$ python3 -q
>>> import numpy as np
>>> import numpy.linalg as la
>>> np.set_printoptions(suppress=True, linewidth=100)
>>> def tidy(a):
...     return np.round(a, 2) + 0
... 
>>> M = np.load("run17.npy")
>>> M
array([[-3,  1, -2,  1,  3,  3,  1,  3],
       [-3,  5, -1,  0,  2,  3,  0, -1],
       [-1,  2, -6, -2, -1, -2,  2, -3],
       [-2, -3, -2, -3, -3, -3, -2,  0],
       [ 2,  2,  1,  0,  6, -1, -2,  2],
       [-3,  1,  3, -1, -3, -6, -2, -3],
       [-1,  2, -2,  0,  3,  1,  5, -1],
       [-2,  0,  2, -3,  1,  2,  3, -4]])
>>> left, s, Vh = la.svd(M)
>>> np.argmax(s[:-1] / (s[1:] + 1e-6)) + 1
np.int64(7)
>>> A2 = left[:, :7] @ np.diag(s[:7]) @ Vh[:7]
>>> tidy(la.norm(M - A2) / la.norm(M))
np.float64(0.01)
>>> la.matrix_rank(A2)
np.int64(7)
>>> la.matrix_rank(M, rtol=0.05)
np.int64(7)
>>> x = np.array([9, 4, 0, -3, -6, -3, 8, -8])
>>> np.sign((M @ x).round(6))
array([-1, -1,  1, -1, -1,  1,  1,  1])
>>> M * x
array([[-27,   4,   0,  -3, -18,  -9,   8, -24],
       [-27,  20,   0,   0, -12,  -9,   0,   8],
       [ -9,   8,   0,   6,   6,   6,  16,  24],
       [-18, -12,   0,   9,  18,   9, -16,   0],
       [ 18,   8,   0,   0, -36,   3, -16, -16],
       [-27,   4,   0,   3,  18,  18, -16,  24],
       [ -9,   8,   0,   0, -18,  -3,  40,   8],
       [-18,   0,   0,   9,  -6,  -6,  24,  32]])
>>> (M * x).sum(axis=1)
array([-69, -20,  57, -10, -39,  24,  26,  35])
>>> M @ (2 * x)
array([-138,  -40,  114,  -20,  -78,   48,   52,   70])
>>> (M @ x).argmax()
np.int64(2)
>>> f = np.array([0, 0, 3, 1, 3, 0, 1, 3])
>>> A2 = M + np.outer(f, np.eye(8)[2])
>>> la.matrix_rank(la.inv(A2) - la.inv(M), tol=1e-8)
np.int64(1)
>>> tidy(la.det(A2) / la.det(M)), tidy(1 + la.solve(M, f)[2])
(np.float64(0.17), np.float64(0.17))
>>> arr = np.array([[-3.0, 1.0, 0.0, 0.0],
...     [0.0, -3.0, 1.0, 0.0],
...     [0.0, 0.0, -3.0, 1.0],
...     [0.0, 0.0, 0.0, -3.0]])
>>> x = np.array([7, 9, -8, -5])
>>> np.sign((arr @ x).round(6))
array([-1., -1.,  1.,  1.])
>>> la.norm(arr @ x) <= la.norm(arr, 2) * la.norm(x) + 1e-9
np.True_
>>> arr @ (2 * x)
array([-24., -70.,  38.,  30.])
>>> arr @ np.ones(4)
array([-2., -2., -2., -3.])
>>> arr * x
array([[-21.,   9.,  -0.,  -0.],
       [  0., -27.,  -8.,  -0.],
       [  0.,   0.,  24.,  -5.],
       [  0.,   0.,  -0.,  15.]])
>>> tidy(la.matrix_power(arr - np.diag(np.diag(arr)), 4))
array([[0., 0., 0., 0.],
       [0., 0., 0., 0.],
       [0., 0., 0., 0.],
       [0., 0., 0., 0.]])
>>> tidy(np.sort(la.eigvals(arr)))
array([-3., -3., -3., -3.])
>>> evals, vecs = la.eig(arr)
>>> tidy(np.sort(la.eigvals(arr.T)))
array([-3., -3., -3., -3.])
>>> arr @ vecs[:, 0] - evals[0] * vecs[:, 0]
array([0., 0., 0., 0.])
>>> tidy(np.sort(la.eigvals(la.inv(arr))))
array([-0.33, -0.33, -0.33, -0.33])
>>> W1 = np.array([[0, 2], [2, 2], [1, 1], [2, 0]])
>>> b = np.array([3, 3])
>>> hid = np.maximum(arr @ W1 + b, 0)
>>> hid
array([[5., 0.],
       [0., 0.],
       [2., 0.],
       [0., 3.]])
>>> basis = np.array([[0, 2], [0, 5]])
>>> (hid @ basis).round(6).argmax(axis=1)
array([1, 0, 1, 1])
